% ipython --no-banner

In [1]: import numpy as np

In [2]: import numpy.linalg as la

In [3]: np.set_printoptions(suppress=True, linewidth=100)

In [4]: M = np.loadtxt("sample7.csv", delimiter=",")

In [5]: print(M)
[[-20.09  12.98   3.07  18.99  26.14   7.07   8.98 -20.04  19.02 -10.   -11.04]
 [ -3.99   7.02   1.     0.99   0.05  16.94   7.04   8.03  -7.06  -9.99   3.02]
 [ -0.06 -11.06  -1.1    6.96  13.   -39.02 -12.96 -30.03  26.97  19.98 -12.98]
 [ 27.04 -15.04   9.05  -3.02 -26.97 -11.97 -11.96  18.09 -21.01   8.99   3.05]
 [ 16.05   3.02  32.97  41.06  -7.05  11.03   0.98  10.02 -18.99 -16.03 -14.98]
 [-11.99   8.98  19.01  42.95  29.07  -6.96   3.   -29.9   22.95  -8.03 -25.01]
 [ 19.01  -0.97  10.96  -0.94 -26.98  21.98   2.1   33.95 -35.   -10.97   9.01]
 [-18.04   9.97  -6.1    2.01  17.99   7.99   7.96 -11.96  13.96  -5.96  -2.02]
 [ 14.96  -5.98  28.01  40.04   2.   -18.98  -8.96 -11.95   2.02   0.98 -22.05]
 [ 29.06 -19.06  16.99  13.08 -18.91 -30.06 -18.04   1.93  -9.02  14.97  -8.99]]

In [6]: t3 = np.stack([M, -2 * M, M[::-1]])

In [7]: print(np.round(la.norm(t3, axis=(1, 2)), 2))
[181.82 363.64 181.82]

In [8]: print((t3 @ M.T).shape)
(3, 10, 10)

In [9]: print(t3.shape)
(3, 10, 11)

In [10]: x = np.array([1, -2, 2, 2, 0, 1, 0, 0, -1, 1, -2])

In [11]: h = np.maximum(M @ x, 0)

In [12]: print(h.round(2))
[  0.     0.    13.73  81.11 202.02 106.05  68.98   0.   187.1  139.23]

In [13]: print(M * (h > 1e-9)[:, None])
[[ -0.     0.     0.     0.     0.     0.     0.    -0.     0.    -0.    -0.  ]
 [ -0.     0.     0.     0.     0.     0.     0.     0.    -0.    -0.     0.  ]
 [ -0.06 -11.06  -1.1    6.96  13.   -39.02 -12.96 -30.03  26.97  19.98 -12.98]
 [ 27.04 -15.04   9.05  -3.02 -26.97 -11.97 -11.96  18.09 -21.01   8.99   3.05]
 [ 16.05   3.02  32.97  41.06  -7.05  11.03   0.98  10.02 -18.99 -16.03 -14.98]
 [-11.99   8.98  19.01  42.95  29.07  -6.96   3.   -29.9   22.95  -8.03 -25.01]
 [ 19.01  -0.97  10.96  -0.94 -26.98  21.98   2.1   33.95 -35.   -10.97   9.01]
 [ -0.     0.    -0.     0.     0.     0.     0.    -0.     0.    -0.    -0.  ]
 [ 14.96  -5.98  28.01  40.04   2.   -18.98  -8.96 -11.95   2.02   0.98 -22.05]
 [ 29.06 -19.06  16.99  13.08 -18.91 -30.06 -18.04   1.93  -9.02  14.97  -8.99]]

In [14]: print(np.round(np.maximum(M @ x, 0) - np.maximum(-M @ x, 0), 2))
[ -1.8   -6.08  13.73  81.11 202.02 106.05  68.98 -54.05 187.1  139.23]

In [15]: print(np.round(np.tanh(M @ x), 2))
[-0.95 -1.    1.    1.    1.    1.    1.   -1.    1.    1.  ]

In [16]: u, g = M[5], M[4]

In [17]: print(np.round(u @ g, 2))
1714.15

In [18]: print(np.round(u @ u, 2))
5443.68

In [19]: pr = (u @ g) / (u @ u) * u

In [20]: print(np.round(g - pr, 2))
[ 19.83   0.19  26.98  27.54 -16.2   13.22   0.04  19.44 -26.22 -13.5   -7.1 ]

In [21]: print(la.matrix_rank(np.outer(u, g)))
1

In [22]: print(pr.round(2))
[-3.78  2.83  5.99 13.52  9.15 -2.19  0.94 -9.42  7.23 -2.53 -7.88]

In [23]: A = np.loadtxt("data.csv", delimiter=",")

In [24]: print(A)
[[-1. -2.  2. -3. -1. -3. -1. -1. -1.  3.  2. -1. -1. -3.]
 [-3. -1. -2.  2. -3. -1. -3. -1. -1. -1.  3.  2. -1. -1.]
 [-1. -3. -1. -2.  2. -3. -1. -3. -1. -1. -1.  3.  2. -1.]
 [-1. -1. -3. -1. -2.  2. -3. -1. -3. -1. -1. -1.  3.  2.]
 [ 2. -1. -1. -3. -1. -2.  2. -3. -1. -3. -1. -1. -1.  3.]
 [ 3.  2. -1. -1. -3. -1. -2.  2. -3. -1. -3. -1. -1. -1.]
 [-1.  3.  2. -1. -1. -3. -1. -2.  2. -3. -1. -3. -1. -1.]
 [-1. -1.  3.  2. -1. -1. -3. -1. -2.  2. -3. -1. -3. -1.]
 [-1. -1. -1.  3.  2. -1. -1. -3. -1. -2.  2. -3. -1. -3.]
 [-3. -1. -1. -1.  3.  2. -1. -1. -3. -1. -2.  2. -3. -1.]
 [-1. -3. -1. -1. -1.  3.  2. -1. -1. -3. -1. -2.  2. -3.]
 [-3. -1. -3. -1. -1. -1.  3.  2. -1. -1. -3. -1. -2.  2.]
 [ 2. -3. -1. -3. -1. -1. -1.  3.  2. -1. -1. -3. -1. -2.]
 [-2.  2. -3. -1. -3. -1. -1. -1.  3.  2. -1. -1. -3. -1.]]

In [25]: t3 = np.stack([A, 4 * A, A[::-1]])

In [26]: print((t3 @ A.T).shape)
(3, 14, 14)

In [27]: print(la.matrix_rank(t3.reshape(3, -1)))
2

In [28]: print(np.round(la.norm(t3, axis=(1, 2)), 2))
[ 27.75 111.    27.75]

In [29]: print(la.matrix_rank(t3))
[14 14 14]

In [30]: print(np.einsum("bij,cij->bc", t3, t3))
[[  770.  3080.    40.]
 [ 3080. 12320.   160.]
 [   40.   160.   770.]]

In [31]: rng = np.random.default_rng(35194)

In [32]: M2 = A + rng.integers(-2, 3, (14, 8)) @ rng.integers(-2, 3, (8, 14))

In [33]: print(M2)
[[ -1.   3.   2.   4.  -5.  -2.  -8.   5.  -2.   9.   8.   0.   3.  -3.]
 [  0.   3.   4.   8. -10.   7.  -8.   6.  -3.   8.  12.  -1.   6.   1.]
 [  6.  -9.   6.   4.   3.   8.  -3.  -1.   1.   0.   6.   2.  -2.   4.]
 [  4.  -4.   0.  -1.  -3.   3.   3.  -9.   0.  -7.  -5.  -3.  -1.   3.]
 [ -1. -10.   6.   3.   3.   8.   1.  -1. -12.  -6.  -1.  -1.   4.   8.]
 [  9.  -1.   4.   4.  -6.   2.   0.   0.  -2.  -1.  -2.  -5.   1.  -1.]
 [ -3.   4.   6.   5.  -2.  -2.   1.  -1.  -7.  -9.   2.  -1.   3.   7.]
 [ -1.   2.   1.   4.  -5.   7.  -7.  -4.  -6.   1.  -6.   2.   3.   0.]
 [ -4.   6.  -2.   8.   2.   6.  -8.  -5.  -1.  -8.   5.   8. -13.   7.]
 [  1.  -3.   8.   0.  -2.   9.   0.   1.  -2.   7.   1.  -6.   1.  -3.]
 [-13.  -6.   0. -10.   5.  -3.   7.   3. -10.  -3.  -5.  -4.   6.  -4.]
 [  2.  -5.   1.   2.   0.  10.   4.   2.  -5.  -6.   2.   1.  -1.  11.]
 [  7.  -8.  -1.  -9.   0.  -5.   2.   5.  10.   7.  -1. -11.   0. -11.]
 [ -3.  13. -15.  -2.  -6.  -8.  -9.   0.  10.   6.  -1.   5.  -5.  -6.]]

In [34]: print(np.abs(M2 - A).sum(axis=1))
[48. 78. 62. 47. 66. 37. 50. 44. 74. 57. 66. 55. 60. 68.]

In [35]: print(la.matrix_rank(M2 - A, tol=1e-8))
8

In [36]: feats = np.load("layer15.npy")

In [37]: print(feats)
[[3. 2. 2. 2.]
 [2. 3. 2. 2.]
 [2. 2. 3. 2.]
 [2. 2. 2. 3.]]

In [38]: O, vecs = la.qr(feats[:, :1])[0], la.qr(feats[:, 1:])[0]

In [39]: sig = la.svd(O.T @ vecs, compute_uv=False)

In [40]: print(np.round(np.degrees(np.arccos(sig.clip(0, 1))), 2))
[14.56]

In [41]: print(sig.round(2))
[0.97]

In [42]: K = np.load("block7.npy")

In [43]: print(K)
[[  5.95  -0.44   7.39   4.61 -15.58   3.09   4.74  -1.51   2.72   2.03]
 [ -0.14   0.24  -6.65  -0.72  -5.9    4.89   0.98 -13.24  -4.05 -10.18]
 [ 13.34  -3.65   0.5   -2.36  -5.26   7.74  -3.19  -0.43  -9.71  -3.22]
 [  1.35   8.31   8.2    2.42   5.92  -2.34  -0.35  -1.4   -8.75 -11.7 ]
 [ -3.67  13.81   5.04   3.3    0.53  -6.11   8.62  -0.33  -2.11   6.56]
 [  5.08  -5.41  -3.9    3.67   3.13  11.23  -7.07  -3.94  -8.33  -6.75]
 [  0.16   2.6    2.9   -4.14  -3.05  -7.55  -8.53  15.05   0.5   -1.27]
 [  1.69   1.9   -2.37  -2.5   -2.83  12.98  -8.87 -11.1   -1.69  -0.66]
 [ -4.8   -8.52  -1.69   1.58  -4.37   4.41  -3.67  -7.04   5.68  12.85]
 [ -2.4    3.04   2.06  -3.92  -3.85  10.2   12.84  -4.4   -7.14   3.37]
 [  4.98   1.14   5.36  -9.22   1.71  -3.71   8.74   5.9    4.91  10.4 ]
 [  2.65  -3.05  10.57   7.6    6.94   7.72   3.45  -0.45   3.26   9.14]
 [ -6.95  -5.21  -1.87   0.05  -9.06   3.05 -10.83  -5.49  -6.72  -6.09]
 [ -3.41  -1.04  -1.73   1.81   0.7    2.97  -4.22  -2.6   18.52  -2.08]
 [  9.68   4.07   7.27   3.93   0.4   -5.69  -8.33   9.56   1.24   5.15]
 [ -9.83   5.34  -0.93  -8.21   2.1   -3.51 -10.28  -7.27  -3.22   4.57]
 [  3.26   7.32 -10.74  -2.88   4.18  -0.52  -8.7   -3.58  -6.79  -7.72]
 [ -7.67  -5.53   4.79  -2.72  -4.61   8.04  -3.49   5.98   7.78   9.26]
 [ 12.38   1.25   1.3  -12.95   3.6    2.07  -1.75   6.73   0.27   3.18]
 [ -4.28   3.99   7.66  -7.35   2.83   3.81  -1.37   0.1    1.67  15.03]
 [  3.7    1.43   9.9   -1.41   2.32   6.2   -1.74   2.19  -1.76 -15.15]
 [-11.71 -11.8    5.8    4.73  -0.14  -4.38  -2.7   -4.5   -0.84   4.5 ]
 [  3.77  -2.19  -6.99   5.21   4.73 -14.07  -3.77   1.25   3.56   7.5 ]
 [ -5.86  10.82  -3.4   -6.84  -2.62  -8.41   2.77   4.91  -7.63  -4.76]
 [ 12.1    6.41   1.68  -5.48  -7.    -1.08  -3.61   0.74   7.65  -7.57]
 [ -5.15   9.04   1.83  10.01  -1.85  -9.53   8.33   0.24  -3.79  -3.18]
 [ 14.09  -5.61   9.03  -3.13   3.62   3.55  -0.96   1.86  -4.69  -5.16]
 [  5.73   1.35   0.25   8.76 -10.52 -11.37  -0.69   2.34   4.68  -4.55]
 [ -4.43  -6.29  -8.01  -5.88   0.2    1.58   0.92 -10.41   5.79  -9.83]]

In [44]: P = K @ la.solve(K.T @ K, K.T)

In [45]: print(round(np.trace(P), 2))
10.0

In [46]: print(np.round(np.diag(P), 2))
[0.42 0.24 0.3  0.36 0.31 0.29 0.38 0.34 0.24 0.34 0.31 0.34 0.34 0.47 0.31 0.47 0.3  0.36 0.29
 0.31 0.38 0.48 0.39 0.31 0.39 0.26 0.36 0.34 0.38]

In [47]: print(np.allclose(P @ P, P))
True

In [48]: print(la.cond(M) > 100)
True

In [49]: print(np.argsort(-la.norm(M, axis=0).round(6), kind="stable")[:3])
[3 7 5]

In [50]: print([round(float(x), 2) for x in la.svd(M, compute_uv=False)[:3]])
[123.78, 103.37, 83.97]

In [51]: print(np.round(la.norm(M, 2) / la.norm(M), 2))
0.68

In [52]: O, vecs = la.qr(K[:, :3])[0], la.qr(K[:, 3:])[0]

In [53]: sig = la.svd(O.T @ vecs, compute_uv=False)

In [54]: print(np.round(np.degrees(np.arccos(sig.clip(0, 1))), 2))
[49.87 55.49 65.92]

In [55]: print((sig > 0.9).sum())
0

In [56]: print(round(la.norm(O @ O.T - vecs @ vecs.T, 2), 2))
1.0

In [57]: M2 = np.array([[4, -2, -4, -1, -5, 1, -2, 0, 3, 4],
    ...:     [1, 0, 5, -4, -3, 3, 1, 4, 4, -4],
    ...:     [-5, -3, -2, -1, -1, 2, -1, 5, 3, -3],
    ...:     [2, 1, -4, -5, 5, 0, -1, -5, -3, -5],
    ...:     [1, 5, 0, -3, -5, -1, 4, 1, 0, -2],
    ...:     [-4, -3, 5, 5, -1, -5, -4, -1, 5, 0],
    ...:     [-4, 0, -4, -4, -2, 2, -1, -5, -4, -2],
    ...:     [3, 2, 1, 4, 2, 0, 5, -1, -2, 3],
    ...:     [1, -4, 5, 2, 5, 0, 0, -5, 5, 5],
    ...:     [-2, 3, -5, 5, -5, 0, -4, 1, -2, 3]])

In [58]: M2[-1] = M2[0]

In [59]: E = M2 + 0.3 * np.eye(10)

In [60]: print(E)
[[ 4.3 -2.  -4.  -1.  -5.   1.  -2.   0.   3.   4. ]
 [ 1.   0.3  5.  -4.  -3.   3.   1.   4.   4.  -4. ]
 [-5.  -3.  -1.7 -1.  -1.   2.  -1.   5.   3.  -3. ]
 [ 2.   1.  -4.  -4.7  5.   0.  -1.  -5.  -3.  -5. ]
 [ 1.   5.   0.  -3.  -4.7 -1.   4.   1.   0.  -2. ]
 [-4.  -3.   5.   5.  -1.  -4.7 -4.  -1.   5.   0. ]
 [-4.   0.  -4.  -4.  -2.   2.  -0.7 -5.  -4.  -2. ]
 [ 3.   2.   1.   4.   2.   0.   5.  -0.7 -2.   3. ]
 [ 1.  -4.   5.   2.   5.   0.   0.  -5.   5.3  5. ]
 [ 4.  -2.  -4.  -1.  -5.   1.  -2.   0.   3.   4.3]]

In [61]: x = np.array([1, 2, 2, 1, 2, 3, 2, 0, 0, 0])

In [62]: h = np.maximum(E @ x, 0)

In [63]: print(np.round(np.maximum(E @ x, 0) - np.maximum(-E @ x, 0), 2))
[-19.7  12.6 -13.4  -0.7   3.6 -19.1 -15.4  27.   15.  -20. ]

In [64]: print(h.round(2))
[ 0.  12.6  0.   0.   3.6  0.   0.  27.  15.   0. ]

In [65]: print(np.round(np.maximum(E @ (3 * x), 0), 2))
[ 0.  37.8  0.   0.  10.8  0.   0.  81.  45.   0. ]

In [66]: left, sig, vt = la.svd(E)

In [67]: print(np.argmax(sig[:-1] / (sig[1:] + 1e-6)) + 1)
9

In [68]: M2 = left[:, :9] @ np.diag(sig[:9]) @ vt[:9]

In [69]: print(round(la.norm(E - M2) / la.norm(E), 2))
0.0

In [70]: print(np.round(np.abs(E - M2).max(), 2))
0.01

In [71]: x = np.array([1, 0, 3, 2, 2, 3, 3, 3, 1, 0])

In [72]: y = E @ x

In [73]: print(y.round(2))
[-19.7  30.    6.9 -30.4  -2.4  -5.1 -43.1  28.9  20.3 -20. ]

In [74]: print(np.round(la.solve(E, E[:, 4]), 2) + 0)
[0. 0. 0. 0. 1. 0. 0. 0. 0. 0.]

In [75]: print(np.round(la.solve(E, y), 2) + 0)
[1. 0. 3. 2. 2. 3. 3. 3. 1. 0.]

In [76]: print(np.round(la.norm(E, 2) / la.norm(E), 2))
0.54

In [77]: print(la.matrix_rank(E, rtol=0.1))
9

In [78]: print(np.argsort(-la.norm(E, axis=0).round(6), kind="stable")[:3])
[2 4 9]

In [79]: z = rng.permutation(10)

In [80]: M2 = E[:, z] * rng.choice([-1, 1], 10)

In [81]: print(M2)
[[-1.   5.  -2.  -2.  -4.3  1.  -3.   0.  -4.  -4. ]
 [-4.   3.   1.   0.3 -1.   3.  -4.   4.   5.   4. ]
 [-1.   1.  -1.  -3.   5.   2.  -3.   5.  -1.7  3. ]
 [-4.7 -5.  -1.   1.  -2.   0.   3.  -5.  -4.   5. ]
 [-3.   4.7  4.   5.  -1.  -1.  -0.   1.   0.   2. ]
 [ 5.   1.  -4.  -3.   4.  -4.7 -5.  -1.   5.  -0. ]
 [-4.   2.  -0.7  0.   4.   2.   4.  -5.  -4.   2. ]
 [ 4.  -2.   5.   2.  -3.   0.   2.  -0.7  1.  -3. ]
 [ 2.  -5.   0.  -4.  -1.   0.  -5.3 -5.   5.  -5. ]
 [-1.   5.  -2.  -2.  -4.   1.  -3.   0.  -4.  -4.3]]

In [82]: left, _, vt = la.svd(E.T @ M2)

In [83]: print(np.round(left @ vt, 2) + 0)
[[ 0.  0.  0.  0. -1.  0.  0.  0.  0.  0.]
 [ 0.  0.  0.  1.  0.  0.  0.  0.  0.  0.]
 [ 0.  0.  0.  0.  0.  0.  0.  0.  1.  0.]
 [ 1.  0.  0.  0.  0.  0.  0.  0.  0.  0.]
 [ 0. -1.  0.  0.  0.  0.  0.  0.  0.  0.]
 [ 0.  0.  0.  0.  0.  1.  0.  0.  0.  0.]
 [ 0.  0.  1.  0.  0.  0.  0.  0.  0.  0.]
 [ 0.  0.  0.  0.  0.  0.  0.  1.  0.  0.]
 [ 0.  0.  0.  0.  0.  0. -1.  0.  0.  0.]
 [ 0.  0.  0.  0.  0.  0.  0.  0.  0. -1.]]

In [84]: print(z)
[3 4 6 1 0 5 8 7 2 9]

In [85]: print(np.round(la.lstsq(E, M2)[0], 2) + 0)
[[ 0.  0.  0.  0. -1.  0.  0.  0.  0.  0.]
 [ 0.  0.  0.  1.  0.  0.  0.  0.  0.  0.]
 [ 0.  0.  0.  0.  0.  0.  0.  0.  1.  0.]
 [ 1.  0.  0.  0.  0.  0.  0.  0.  0.  0.]
 [ 0. -1.  0.  0.  0.  0.  0.  0.  0.  0.]
 [ 0.  0.  0.  0.  0.  1.  0.  0.  0.  0.]
 [ 0.  0.  1.  0.  0.  0.  0.  0.  0.  0.]
 [ 0.  0.  0.  0.  0.  0.  0.  1.  0.  0.]
 [ 0.  0.  0.  0.  0.  0. -1.  0.  0.  0.]
 [ 0.  0.  0.  0.  0.  0.  0.  0.  0. -1.]]

In [86]: J = np.array([[-1, -1, -1, -1],
    ...:     [-1, -2, -2, -2],
    ...:     [-1, -2, -3, -3],
    ...:     [-1, -2, -3, -4]])

In [87]: z = rng.permutation(4)

In [88]: print(z)
[2 1 0 3]

In [89]: M2 = J[z][:, z]

In [90]: print(M2)
[[-3 -2 -1 -3]
 [-2 -2 -1 -2]
 [-1 -1 -1 -1]
 [-3 -2 -1 -4]]

In [91]: print(np.diag(M2))
[-3 -2 -1 -4]

In [92]: print(np.round(np.sort(np.abs(la.eigvals(M2))), 2))
[0.28 0.43 1.   8.29]

In [93]: print(np.round(la.eigvalsh(M2).min(), 2))
-8.29
